% ipython --no-banner

In [1]: import numpy as np

In [2]: import numpy.linalg as la

In [3]: np.set_printoptions(precision=3, suppress=True, linewidth=100, floatmode="fixed")

In [4]: arr = np.load("out5.npy")

In [5]: print(arr)
[[ 0.558 -0.778  0.090]
 [ 0.999  0.753  0.168]
 [ 0.887  0.537  0.050]
 [-0.345 -0.380  0.000]
 [-0.207 -0.040 -0.010]
 [-0.929  0.592 -0.129]
 [ 0.960  0.040  0.110]
 [ 1.000  0.885  0.197]
 [ 0.975 -0.080  0.129]
 [ 0.950  0.592  0.070]
 [-0.978 -0.641 -0.090]
 [ 0.900  0.696  0.040]
 [ 0.264 -0.273  0.030]
 [-0.987 -0.446 -0.119]
 [-0.993 -0.925 -0.080]
 [-0.716  0.159 -0.060]
 [-0.716 -0.762  0.000]
 [ 0.996  0.462  0.149]
 [-0.969 -0.508 -0.090]
 [ 0.598  0.744 -0.010]
 [-0.955 -0.735 -0.060]]

In [6]: out = arr / np.sqrt((arr ** 2).mean(axis=1, keepdims=True))

In [7]: print(la.matrix_rank(out) == la.matrix_rank(arr))
True

In [8]: print(la.matrix_rank(arr - arr.mean(axis=1, keepdims=True)))
2

In [9]: x = np.array([0, -2, 3])

In [10]: y = arr @ x

In [11]: print(np.round(la.lstsq(arr, y)[0], 3) + 0)
[ 0.000 -2.000  3.000]

In [12]: print(np.round(la.solve(arr.T @ arr, arr.T @ y), 3) + 0)
[ 0.000 -2.000  3.000]

In [13]: print(np.round(la.pinv(arr) @ arr, 3) + 0)
[[1.000 0.000 0.000]
 [0.000 1.000 0.000]
 [0.000 0.000 1.000]]

In [14]: rng = np.random.default_rng(301261)

In [15]: y = y + 0.05 * rng.normal(size=21)

In [16]: print(y)
[ 1.818 -1.033 -0.950  0.788  0.034 -1.563  0.261 -1.193  0.586 -0.906  0.969 -1.249  0.603  0.426
  1.624 -0.571  1.402 -0.363  0.749 -1.504  1.357]

In [17]: beta, *_ = la.lstsq(arr, y)

In [18]: print(beta)
[ 0.044 -2.006  2.840]

In [19]: print(np.round(la.norm(y - arr @ beta), 3))
0.229

In [20]: print(np.round(arr.T @ (y - arr @ beta), 3) + 0)
[0.000 0.000 0.000]

In [21]: P = arr @ la.solve(arr.T @ arr, arr.T)

In [22]: print(np.round(np.trace(P), 3))
3.0

In [23]: print(np.allclose(P @ P, P))
True

In [24]: print(la.matrix_rank(np.eye(21) - P))
18

In [25]: basis = arr[[4, 15]].astype(float)

In [26]: for _ in range(6):
    ...:     z = la.norm(arr[:, None] - basis, axis=-1).argmin(axis=1)
    ...:     basis = np.array([arr[z == j].mean(axis=0) for j in range(2)])
    ...: 

In [27]: print(z)
[0 0 0 1 1 1 0 0 0 0 1 0 0 1 1 1 1 0 1 0 1]

In [28]: print(np.abs(basis[1] - basis[0]).argmax())
0

In [29]: print(basis[1] - basis[0])
[-1.606 -0.694 -0.157]

In [30]: Ac = arr - arr.mean(axis=0)

In [31]: vecs = la.svd(Ac)[2][:2]

In [32]: out = Ac - Ac @ vecs.T @ vecs

In [33]: print(round(la.norm(out) / la.norm(Ac), 3))
0.037

In [34]: print(la.norm(out, axis=1).round(6).argmax())
7

In [35]: print(np.diag(vecs.T @ vecs))
[0.986 0.999 0.015]

In [36]: mat = np.load("sample19.npy")

In [37]: print(mat)
[[6.019 3.986]
 [8.959 5.934]
 [5.948 4.071]
 [2.841 2.237]]

In [38]: out = mat / np.sqrt((mat ** 2).mean(axis=1, keepdims=True))

In [39]: print(la.matrix_rank(mat - mat.mean(axis=1, keepdims=True)))
1

In [40]: print(la.matrix_rank(out) == la.matrix_rank(mat))
True

In [41]: print(la.norm(out, axis=1))
[1.414 1.414 1.414 1.414]

In [42]: print(mat - mat.mean(axis=1, keepdims=True))
[[ 1.016 -1.017]
 [ 1.512 -1.513]
 [ 0.939 -0.939]
 [ 0.302 -0.302]]

In [43]: print(out[2])
[1.167 0.799]

In [44]: U, sv, VT = la.svd(mat)

In [45]: print(sv)
[15.249  0.291]

In [46]: print(np.argmax(sv[:-1] / (sv[1:] + 1e-6)) + 1)
1

In [47]: out = U[:, :1] @ np.diag(sv[:1]) @ VT[:1]

In [48]: print(round(la.norm(mat - out) / la.norm(mat), 3))
0.019

In [49]: print(la.matrix_rank(mat, rtol=0.05))
1
